% ipython --no-banner

In [1]: import numpy as np

In [2]: import numpy.linalg as la

In [3]: np.set_printoptions(precision=1, suppress=True, linewidth=140, floatmode="fixed")

In [4]: C = 20 * np.array([[0.1, 1.0, -0.6, 0.6], [-0.8, -1.8, 1.2, -2.0]])

In [5]: rng = np.random.default_rng(51)

In [6]: z = rng.integers(0, 2, 20)

In [7]: feats = C[z] + rng.normal(size=(20, 4))

In [8]: feats
Out[8]: 
array([[  1.7,  20.3, -11.7,  13.9],
       [-16.2, -37.5,  25.5, -39.7],
       [-15.7, -36.7,  23.0, -38.4],
       [  0.5,  19.4, -13.1,  13.4],
       [  2.3,  19.3, -11.3,  13.9],
       [  1.0,  19.1, -11.6,  12.2],
       [  0.9,  19.4, -12.0,  12.9],
       [  0.5,  20.7, -11.5,  14.1],
       [-18.4, -36.3,  23.6, -38.5],
       [-17.2, -36.6,  24.3, -39.4],
       [-15.5, -37.3,  26.0, -40.7],
       [  2.5,  21.0, -12.4,  12.6],
       [  0.5,  19.9, -12.5,  10.4],
       [-16.7, -37.1,  25.0, -40.9],
       [  0.4,  19.8, -12.4,  14.7],
       [-14.1, -35.8,  23.2, -37.6],
       [  2.3,  18.2, -11.6,  10.2],
       [  3.3,  20.4, -13.2,  11.3],
       [ -0.4,  21.8, -11.9,  12.7],
       [  3.4,  19.5, -12.6,  11.4]])

In [9]: C = feats[[12, 15]].astype(float)

In [10]: for _ in range(3):
    ...:     z = la.norm(feats[:, None] - C, axis=-1).argmin(axis=1)
    ...:     C = np.array([feats[z == j].mean(axis=0) for j in range(2)])
    ...: 

In [11]: z
Out[11]: array([0, 1, 1, 0, 0, 0, 0, 0, 1, 1, 1, 0, 0, 1, 0, 1, 0, 0, 0, 0])

In [12]: C[1] - C[0]
Out[12]: array([-17.7, -56.7,  36.5, -51.9])

In [13]: np.bincount(z)
Out[13]: array([13,  7])

In [14]: Xs = (feats - feats.mean(axis=0)) / feats.std(axis=0)

In [15]: np.argwhere(np.abs(Xs) > 2)
Out[15]: array([], shape=(0, 2), dtype=int64)

In [16]: b = la.lstsq(np.delete(Xs, 0, axis=1), Xs[:, 0])[0]

In [17]: np.abs(b).argmax()
Out[17]: np.int64(1)

In [18]: round(1 - np.var(Xs[:, 0] - np.delete(Xs, 0, axis=1) @ b), 1)
Out[18]: np.float64(1.0)

In [19]: cov = np.cov(feats, rowvar=False)

In [20]: feats.std(axis=0)
Out[20]: array([ 8.5, 27.0, 17.4, 24.8])

In [21]: np.median(feats, axis=0)
Out[21]: array([  0.5,  19.3, -11.6,  11.4])

In [22]: np.round(np.corrcoef(feats[:, 0], feats[:, 1])[0, 1], 1)
Out[22]: np.float64(1.0)

In [23]: cov
Out[23]: 
array([[  76.6,  240.1, -154.9,  219.7],
       [ 240.1,  769.4, -495.5,  704.6],
       [-154.9, -495.5,  319.8, -453.9],
       [ 219.7,  704.6, -453.9,  646.7]])

In [24]: M = np.loadtxt("mat.csv", delimiter=",")

In [25]: M.round(1) + 0
Out[25]: 
array([[-0.5, -0.2,  0.6,  0.5],
       [ 0.3, -0.4, -0.4,  0.0],
       [ 0.2,  0.2, -0.4,  0.8],
       [-0.8,  0.3, -0.5, -0.1],
       [-0.2, -0.8, -0.3,  0.0]])

In [26]: # keeps lengths

In [27]: hat = M @ la.solve(M.T @ M, M.T)

In [28]: hat @ M[:, 2]
Out[28]: array([ 0.6, -0.4, -0.4, -0.5, -0.3])

In [29]: la.matrix_rank(np.eye(5) - hat)
Out[29]: np.int64(1)

In [30]: hat.round(1) + 0
Out[30]: 
array([[ 0.9, -0.3,  0.1, -0.1,  0.2],
       [-0.3,  0.4,  0.1, -0.1,  0.4],
       [ 0.1,  0.1,  1.0,  0.0, -0.1],
       [-0.1, -0.1,  0.0,  1.0,  0.1],
       [ 0.2,  0.4, -0.1,  0.1,  0.8]])

In [31]: np.trace(hat)
Out[31]: np.float64(4.0)

In [32]: B = np.c_[M[:, :1] @ np.array([[-1]]), np.array([-1, -2, 2, -1, 0])]

In [33]: B
Out[33]: 
array([[ 0.5, -1.0],
       [-0.3, -2.0],
       [-0.2,  2.0],
       [ 0.8, -1.0],
       [ 0.2,  0.0]])

In [34]: la.matrix_rank(np.c_[M, B])
Out[34]: np.int64(5)

In [35]: la.matrix_rank(B)
Out[35]: np.int64(2)

In [36]: Q = M.astype(float).copy()

In [37]: for j in range(4):
    ...:     Q[:, j] -= Q[:, :j] @ (Q[:, :j].T @ Q[:, j])
    ...:     Q[:, j] /= la.norm(Q[:, j])
    ...: 

In [38]: np.round(Q.T @ Q, 1) + 0
Out[38]: 
array([[1.0, 0.0, 0.0, 0.0],
       [0.0, 1.0, 0.0, 0.0],
       [0.0, 0.0, 1.0, 0.0],
       [0.0, 0.0, 0.0, 1.0]])

In [39]: E = np.array([[2, 1, 0, 2, 2],
    ...:     [0, 0, 2, 1, 0],
    ...:     [2, 2, 2, 1, 2],
    ...:     [2, 1, 0, 2, 0],
    ...:     [1, 0, 0, 1, 2]])

In [40]: E
Out[40]: 
array([[2, 1, 0, 2, 2],
       [0, 0, 2, 1, 0],
       [2, 2, 2, 1, 2],
       [2, 1, 0, 2, 0],
       [1, 0, 0, 1, 2]])

In [41]: Q, V = la.qr(E[:, :1])[0], la.qr(E[:, 1:])[0]

In [42]: s = la.svd(Q.T @ V, compute_uv=False)

In [43]: (s > 0.9).sum()
Out[43]: np.int64(1)

In [44]: np.degrees(np.arccos(s.clip(0, 1)))
Out[44]: array([4.4])

In [45]: B = np.array([[3, 6], [1, 2]])

In [46]: C = np.kron(B, E)

In [47]: C.shape
Out[47]: (10, 10)

In [48]: la.matrix_rank(C)
Out[48]: np.int64(5)

In [49]: round(la.norm(C, 2), 1), round(la.norm(B, 2) * la.norm(E, 2), 1)
Out[49]: (np.float64(43.6), np.float64(43.6))

In [50]: B = E[0, 0] * E[1:] - np.outer(E[1:, 0], E[0])

In [51]: B
Out[51]: 
array([[ 0,  0,  4,  2,  0],
       [ 0,  2,  4, -2,  0],
       [ 0,  0,  0,  0, -4],
       [ 0, -1,  0,  0,  2]])

In [52]: la.matrix_rank(B), la.matrix_rank(E)
Out[52]: (np.int64(4), np.int64(5))

In [53]: E[:, 0] / E[0, 0]
Out[53]: array([1.0, 0.0, 1.0, 1.0, 0.5])

In [54]: np.flatnonzero(~B.round(6).any(axis=1))
Out[54]: array([], dtype=int64)

In [55]: round(float(la.norm(E[2] - E[1])), 1)
Out[55]: 3.5

In [56]: la.norm(E, axis=0)
Out[56]: array([3.6, 2.4, 2.8, 3.3, 3.5])

In [57]: np.round(la.norm(E, 1), 1), round(float(la.norm(E, np.inf)), 1)
Out[57]: (np.float64(7.0), 9.0)

In [58]: la.norm(E, axis=1)
Out[58]: array([3.6, 2.2, 4.1, 3.0, 2.4])

In [59]: B = np.array([[-1, -1], [0, -1], [1, 2]])

In [60]: K = np.block([[np.zeros((3, 3)), B], [B.T, np.zeros((2, 2))]])

In [61]: K
Out[61]: 
array([[ 0.0,  0.0,  0.0, -1.0, -1.0],
       [ 0.0,  0.0,  0.0,  0.0, -1.0],
       [ 0.0,  0.0,  0.0,  1.0,  2.0],
       [-1.0,  0.0,  1.0,  0.0,  0.0],
       [-1.0, -1.0,  2.0,  0.0,  0.0]])

In [62]: left, s, Vt = la.svd(K)

In [63]: np.argmax(s[:-1] / (s[1:] + 1e-6)) + 1
Out[63]: np.int64(4)

In [64]: B = left[:, :4] @ np.diag(s[:4]) @ Vt[:4]

In [65]: B.round(1) + 0
Out[65]: 
array([[ 0.0,  0.0,  0.0, -1.0, -1.0],
       [ 0.0,  0.0,  0.0,  0.0, -1.0],
       [ 0.0,  0.0,  0.0,  1.0,  2.0],
       [-1.0,  0.0,  1.0,  0.0,  0.0],
       [-1.0, -1.0,  2.0,  0.0,  0.0]])

In [66]: round(la.norm(K - B) / la.norm(K), 1)
Out[66]: np.float64(0.0)

In [67]: np.round(np.abs(K - B).max(), 1)
Out[67]: np.float64(0.0)

In [68]: la.matrix_rank(B)
Out[68]: np.int64(4)
